>>> import numpy as np
>>> np.set_printoptions(precision=3, suppress=True, linewidth=100)
>>> K = np.loadtxt("a.csv", delimiter=",")
>>> K
array([[0., 0., 2., 3., 3., 2.],
       [2., 0., 0., 2., 3., 3.],
       [3., 2., 0., 0., 2., 3.],
       [3., 3., 2., 0., 0., 2.],
       [2., 3., 3., 2., 0., 0.],
       [0., 2., 3., 3., 2., 0.]])
>>> # looks like rank 5
>>> Uu, s, Vt = np.linalg.svd(K)
>>> s.round(3) + 0
array([10.   ,  5.196,  5.196,  1.   ,  1.   ,  0.   ])
>>> np.argmax(s[:-1] / (s[1:] + 1e-6)) + 1
np.int64(5)
>>> M2 = Uu[:, :5] @ np.diag(s[:5]) @ Vt[:5]
>>> M2.round(3) + 0
array([[0., 0., 2., 3., 3., 2.],
       [2., 0., 0., 2., 3., 3.],
       [3., 2., 0., 0., 2., 3.],
       [3., 3., 2., 0., 0., 2.],
       [2., 3., 3., 2., 0., 0.],
       [0., 2., 3., 3., 2., 0.]])
>>> np.linalg.matrix_rank(M2)
np.int64(5)
>>> np.linalg.matrix_rank(K, rtol=0.05)
np.int64(5)
>>> K @ K
array([[21., 26., 21., 12.,  8., 12.],
       [12., 21., 26., 21., 12.,  8.],
       [ 8., 12., 21., 26., 21., 12.],
       [12.,  8., 12., 21., 26., 21.],
       [21., 12.,  8., 12., 21., 26.],
       [26., 21., 12.,  8., 12., 21.]])
>>> np.allclose(K @ K.T, K.T @ K)
True
>>> np.trace(K)
np.float64(0.0)
>>> np.round(np.sort(np.abs(np.linalg.eigvals(K))), 3) + 0
array([ 0.   ,  1.   ,  1.   ,  5.196,  5.196, 10.   ])
>>> (K - K.T) / 2
array([[ 0. , -1. , -0.5,  0. ,  0.5,  1. ],
       [ 1. ,  0. , -1. , -0.5,  0. ,  0.5],
       [ 0.5,  1. ,  0. , -1. , -0.5,  0. ],
       [ 0. ,  0.5,  1. ,  0. , -1. , -0.5],
       [-0.5,  0. ,  0.5,  1. ,  0. , -1. ],
       [-1. , -0.5,  0. ,  0.5,  1. ,  0. ]])
>>> np.linalg.matrix_power(K, 4)
array([[1545., 1788., 1910., 1788., 1545., 1424.],
       [1424., 1545., 1788., 1910., 1788., 1545.],
       [1545., 1424., 1545., 1788., 1910., 1788.],
       [1788., 1545., 1424., 1545., 1788., 1910.],
       [1910., 1788., 1545., 1424., 1545., 1788.],
       [1788., 1910., 1788., 1545., 1424., 1545.]])
>>> x0 = np.array([-2, 6, -6, 7, -7, -6])
>>> K * x0
array([[ -0.,   0., -12.,  21., -21., -12.],
       [ -4.,   0.,  -0.,  14., -21., -18.],
       [ -6.,  12.,  -0.,   0., -14., -18.],
       [ -6.,  18., -12.,   0.,  -0., -12.],
       [ -4.,  18., -18.,  14.,  -0.,  -0.],
       [ -0.,  12., -18.,  21., -14.,  -0.]])
>>> (K @ x0).argmax()
np.int64(4)
>>> np.sign((K @ x0).round(6))
array([-1., -1., -1., -1.,  1.,  1.])
>>> K @ np.ones(6)
array([10., 10., 10., 10., 10., 10.])
>>> K @ (2 * x0)
array([-48., -58., -52., -24.,  20.,   2.])
>>> (K * x0).sum(axis=1)
array([-24., -29., -26., -12.,  10.,   1.])
>>> np.einsum("ij,j->i", K, x0)
array([-24., -29., -26., -12.,  10.,   1.])
>>> K @ np.eye(6)[0]
array([0., 2., 3., 3., 2., 0.])
>>> M2 = np.array([[1, 5, 5, 2], [0, 1, 1, 4], [0, 2, 3, 3], [0, 3, 5, 2], [4, 1, 5, 2]])
>>> C = np.array([[-1, -2, 4, 5, -5],
...     [-5, 5, 2, -4, 5],
...     [4, -5, -2, -2, -4],
...     [-4, -4, 5, -5, 0]])
>>> M = M2 @ C
>>> M
array([[-14, -10,  14, -35,   0],
       [-17, -16,  20, -26,   1],
       [-10, -17,  13, -29,  -2],
       [ -3, -18,   6, -32,  -5],
       [  3, -36,  18,  -4, -35]])
>>> [round(float(x), 3) for x in np.linalg.svd(M, compute_uv=False)[:3]]
[82.112, 45.192, 14.909]
>>> np.argsort(-np.linalg.norm(M, axis=0).round(6), kind="stable")[:3]
array([3, 1, 4])
>>> np.linalg.matrix_rank(M, rtol=0.1)
np.int64(3)
>>> np.linalg.cond(M) > 100
np.True_
>>> X = np.load("dump.npy")
>>> X
array([[0.6, 0.2, 0.2],
       [0.6, 0.4, 0. ],
       [0. , 0. , 1. ]])
>>> # row-stochastic, so 1 is an eigenvalue
>>> M2 = np.linalg.inv(X)
>>> round(np.linalg.slogdet(X)[0], 3)
np.float64(1.0)
>>> round(np.linalg.det(X) * np.linalg.det(M2), 3)
np.float64(1.0)
>>> np.round(X @ M2, 3) + 0
array([[1., 0., 0.],
       [0., 1., 0.],
       [0., 0., 1.]])
>>> x0 = np.array([0, -8, 7, -1, 3])
>>> a = np.maximum(M @ x0, 0)
>>> np.maximum(M @ x0, 0) - np.maximum(-M @ x0, 0)
array([213, 297, 250, 203, 313])
>>> np.flatnonzero(a > 1e-9)
array([0, 1, 2, 3, 4])
>>> np.linalg.norm(X, axis=1).argmax()
np.int64(2)
>>> np.round(np.linalg.norm(X, 1), 3), np.round(np.linalg.norm(X, np.inf), 3)
(np.float64(1.2), np.float64(1.0))
>>> np.linalg.norm(X, axis=0)
array([0.849, 0.447, 1.02 ])
>>> round(float(np.linalg.norm(X, "nuc")), 3)
2.091
>>> round(np.linalg.norm(X) ** 2 / np.linalg.norm(X, 2) ** 2, 3)
np.float64(1.758)
>>> round(np.linalg.norm(X[1] - X[2]), 3)
np.float64(1.233)
>>> T = np.stack([X, 4 * X, X[::-1]])
>>> T.sum(axis=0)
array([[3. , 1. , 2. ],
       [3.6, 2.4, 0. ],
       [0.6, 0.2, 5.2]])
>>> np.linalg.matrix_rank(T.reshape(3, -1))
np.int64(2)
>>> (T @ X.T).shape
(3, 3, 3)
>>> np.linalg.det(T)
array([ 0.12,  7.68, -0.12])
>>> T.shape
(3, 3, 3)
>>> u = np.array([-5, -8])
>>> np.cross(X[2, :3], X[1, :3])
array([-0.4,  0.6,  0. ])
>>> M2 = np.array([[-1, -2, 1, 1], [2, 0, -2, -3], [-3, 3, 2, 1]])
>>> arr = M2.T @ M2
>>> arr
array([[ 14,  -7, -11, -10],
       [ -7,  13,   4,   1],
       [-11,   4,   9,   9],
       [-10,   1,   9,  11]])
>>> round(float(np.linalg.eigvals(arr).sum().real), 3)
47.0
>>> round(float(np.linalg.det(arr.T)), 3)
-0.0
>>> np.round(np.poly(arr), 3) + 0
array([   1.,  -47.,  453., -427.,    0.])
>>> np.round(np.linalg.det(arr[::-1]), 3)
np.float64(-0.0)
>>> np.kron(np.eye(2, dtype=int), arr)
array([[ 14,  -7, -11, -10,   0,   0,   0,   0],
       [ -7,  13,   4,   1,   0,   0,   0,   0],
       [-11,   4,   9,   9,   0,   0,   0,   0],
       [-10,   1,   9,  11,   0,   0,   0,   0],
       [  0,   0,   0,   0,  14,  -7, -11, -10],
       [  0,   0,   0,   0,  -7,  13,   4,   1],
       [  0,   0,   0,   0, -11,   4,   9,   9],
       [  0,   0,   0,   0, -10,   1,   9,  11]])
>>> np.round(np.linalg.eigvals(arr), 3) + 0
array([34.073,  0.   ,  1.056, 11.872])
>>> np.linalg.norm(arr, axis=1).argmax()
np.int64(0)
>>> np.linalg.norm(arr, axis=0)
array([21.587, 15.33 , 17.292, 17.407])
>>> round(float(np.linalg.norm(arr, "nuc")), 3)
47.0
>>> np.allclose(arr[:-1].T @ np.linalg.lstsq(arr[:-1].T, arr[-1])[0], arr[-1])
True
>>> arr @ np.linalg.pinv(arr) @ arr
array([[ 14.,  -7., -11., -10.],
       [ -7.,  13.,   4.,   1.],
       [-11.,   4.,   9.,   9.],
       [-10.,   1.,   9.,  11.]])
>>> np.unique(arr.round(6), axis=0).shape
(4, 4)
>>> round(np.trace(np.linalg.pinv(arr) @ arr), 3)
np.float64(3.0)
>>> m1 = np.load("test8.npy")
>>> m1
array([[1., 3., 0.],
       [3., 2., 3.],
       [0., 3., 0.]])
>>> M2 = np.linalg.inv(m1)
>>> round(float(np.linalg.slogdet(m1)[0]), 3)
-1.0
>>> round(np.linalg.cond(m1), 3)
np.float64(10.718)
>>> np.linalg.det(m1) * M2
array([[-9., -0.,  9.],
       [-0., -0., -3.],
       [ 9., -3., -7.]])
>>> w, evecs = np.linalg.eigh(m1)
>>> w
array([-3.099,  0.521,  5.579])
>>> np.round(evecs @ np.diag(w) @ evecs.T, 3) + 0
array([[1., 3., 0.],
       [3., 2., 3.],
       [0., 3., 0.]])
>>> np.unique(w.round(6) + 0, return_counts=True)[1]
array([1, 1, 1])
>>> (w > 1e-8).sum(), (w < -1e-8).sum()
(np.int64(2), np.int64(1))
>>> np.abs(evecs[:, -1]).round(6).argmax()
np.int64(1)
>>> np.linalg.svd(m1, compute_uv=False)
array([5.579, 3.099, 0.521])
>>> np.round(evecs.T @ m1 @ evecs, 3) + 0
array([[-3.099,  0.   ,  0.   ],
       [ 0.   ,  0.521,  0.   ],
       [ 0.   ,  0.   ,  5.579]])
>>> np.linalg.eigvalsh(m1 + -2 * np.eye(3))
array([-5.099, -1.479,  3.579])
>>> np.linalg.eigvalsh(m1 @ m1)
array([ 0.271,  9.606, 31.123])
>>> M2 = np.array([[2, 1, 3], [2, -3, -1], [-2, -2, 0]])
>>> M2.T @ m1.T
array([[ 8.,  4.,  6.],
       [-8., -9., -9.],
       [ 0.,  7., -3.]])
>>> np.einsum("ik,kj->ij", m1, M2)
array([[ 8., -8.,  0.],
       [ 4., -9.,  7.],
       [ 6., -9., -3.]])
>>> np.vstack([m1, M2.T]).shape
(6, 3)
>>> m1 @ M2
array([[ 8., -8.,  0.],
       [ 4., -9.,  7.],
       [ 6., -9., -3.]])
>>> F = np.load("layer10.npy")
>>> F
array([[-1.,  0.,  0.,  0.,  0.,  0.],
       [ 0., -1.,  0.,  0.,  0.,  0.],
       [ 0.,  0.,  8.,  3.,  6.,  6.],
       [ 0.,  0.,  3.,  0.,  2.,  2.],
       [ 0.,  0.,  6.,  2.,  3.,  4.],
       [ 0.,  0.,  6.,  2.,  4.,  3.]])
>>> x0 = np.array([1, 1, 0, 5, 2, 0])
>>> rhs = F @ x0
>>> c, lr = np.zeros(6), 1 / np.linalg.norm(F, 2) ** 2
>>> for i in range(6):
...     c -= lr * F.T @ (F @ c - rhs)
...     if i % 1 == 0: print(i, round(np.linalg.norm(F @ c - rhs), 3))
... 
0 5.13
1 5.112
2 5.095
3 5.077
4 5.059
5 5.042
>>> round(np.linalg.cond(F), 3)
np.float64(17.0)
>>> c
array([0.021, 0.021, 1.469, 0.593, 1.021, 0.979])
>>> J = np.array([[2, 1, 0, -1, -1],
...     [-1, -2, 1, -1, -1],
...     [0, 1, 2, 1, 1],
...     [2, -2, 0, 2, 1],
...     [1, -1, 1, -1, -1]])
>>> J
array([[ 2,  1,  0, -1, -1],
       [-1, -2,  1, -1, -1],
       [ 0,  1,  2,  1,  1],
       [ 2, -2,  0,  2,  1],
       [ 1, -1,  1, -1, -1]])
>>> M2 = np.linalg.inv(J)
>>> round(float(np.linalg.det(J) * np.linalg.det(M2)), 3)
1.0
>>> np.round(J @ M2, 3) + 0
array([[1., 0., 0., 0., 0.],
       [0., 1., 0., 0., 0.],
       [0., 0., 1., 0., 0.],
       [0., 0., 0., 1., 0.],
       [0., 0., 0., 0., 1.]])
>>> x0 = np.array([2, 0, 2])
>>> (m1 @ x0).argmax()
np.int64(1)
>>> m1 * x0
array([[2., 0., 0.],
       [6., 0., 6.],
       [0., 0., 0.]])
>>> m1 @ (2 * x0)
array([ 4., 24.,  0.])
>>> m1 @ np.eye(3)[1]
array([3., 2., 3.])
>>> (m1 * x0).sum(axis=1)
array([ 2., 12.,  0.])
>>> np.round(np.linalg.norm(J[1] - J[2]), 3)
np.float64(4.359)
>>> round(np.linalg.norm(J, 2), 3)
np.float64(3.691)
>>> np.round(np.linalg.norm(J[1], 1), 3), round(np.linalg.norm(J[1], np.inf), 3)
(np.float64(6.0), np.float64(2.0))
>>> np.linalg.norm(J, axis=1).argmax()
np.int64(3)
>>> round(float(np.linalg.norm(J, 1)), 3), round(np.linalg.norm(J, np.inf), 3)
(7.0, np.float64(7.0))
>>> r = np.linalg.matrix_rank(K)
>>> r
np.int64(5)
>>> N = np.linalg.svd(K)[2][r:].T
>>> [int(np.linalg.matrix_rank(K[:i])) for i in range(1, len(K) + 1)]
[1, 2, 3, 4, 5, 5]
>>> [int(np.linalg.matrix_rank(K[:, :j + 1])) for j in range(6)]
[1, 2, 3, 4, 5, 5]
>>> N @ N.T
array([[ 0.167, -0.167,  0.167, -0.167,  0.167, -0.167],
       [-0.167,  0.167, -0.167,  0.167, -0.167,  0.167],
       [ 0.167, -0.167,  0.167, -0.167,  0.167, -0.167],
       [-0.167,  0.167, -0.167,  0.167, -0.167,  0.167],
       [ 0.167, -0.167,  0.167, -0.167,  0.167, -0.167],
       [-0.167,  0.167, -0.167,  0.167, -0.167,  0.167]])
>>> N[:, 0] / N[np.abs(N[:, 0]).round(6).argmax(), 0]
array([ 1., -1.,  1., -1.,  1., -1.])
>>> np.allclose(K @ N, 0)
True
>>> np.kron(np.eye(2, dtype=int), J)
array([[ 2,  1,  0, -1, -1,  0,  0,  0,  0,  0],
       [-1, -2,  1, -1, -1,  0,  0,  0,  0,  0],
       [ 0,  1,  2,  1,  1,  0,  0,  0,  0,  0],
       [ 2, -2,  0,  2,  1,  0,  0,  0,  0,  0],
       [ 1, -1,  1, -1, -1,  0,  0,  0,  0,  0],
       [ 0,  0,  0,  0,  0,  2,  1,  0, -1, -1],
       [ 0,  0,  0,  0,  0, -1, -2,  1, -1, -1],
       [ 0,  0,  0,  0,  0,  0,  1,  2,  1,  1],
       [ 0,  0,  0,  0,  0,  2, -2,  0,  2,  1],
       [ 0,  0,  0,  0,  0,  1, -1,  1, -1, -1]])
>>> round(float(np.linalg.det(J.T)), 3)
-8.0
>>> round(float(np.linalg.eigvals(J).sum().real), 3)
3.0
>>> np.poly(J)
array([  1.,  -3.,  -4.,  37., -60.,   8.])
>>> np.einsum("ij,ji->", J, J)
np.int64(17)
>>> np.einsum("ii->", J)
np.int64(3)
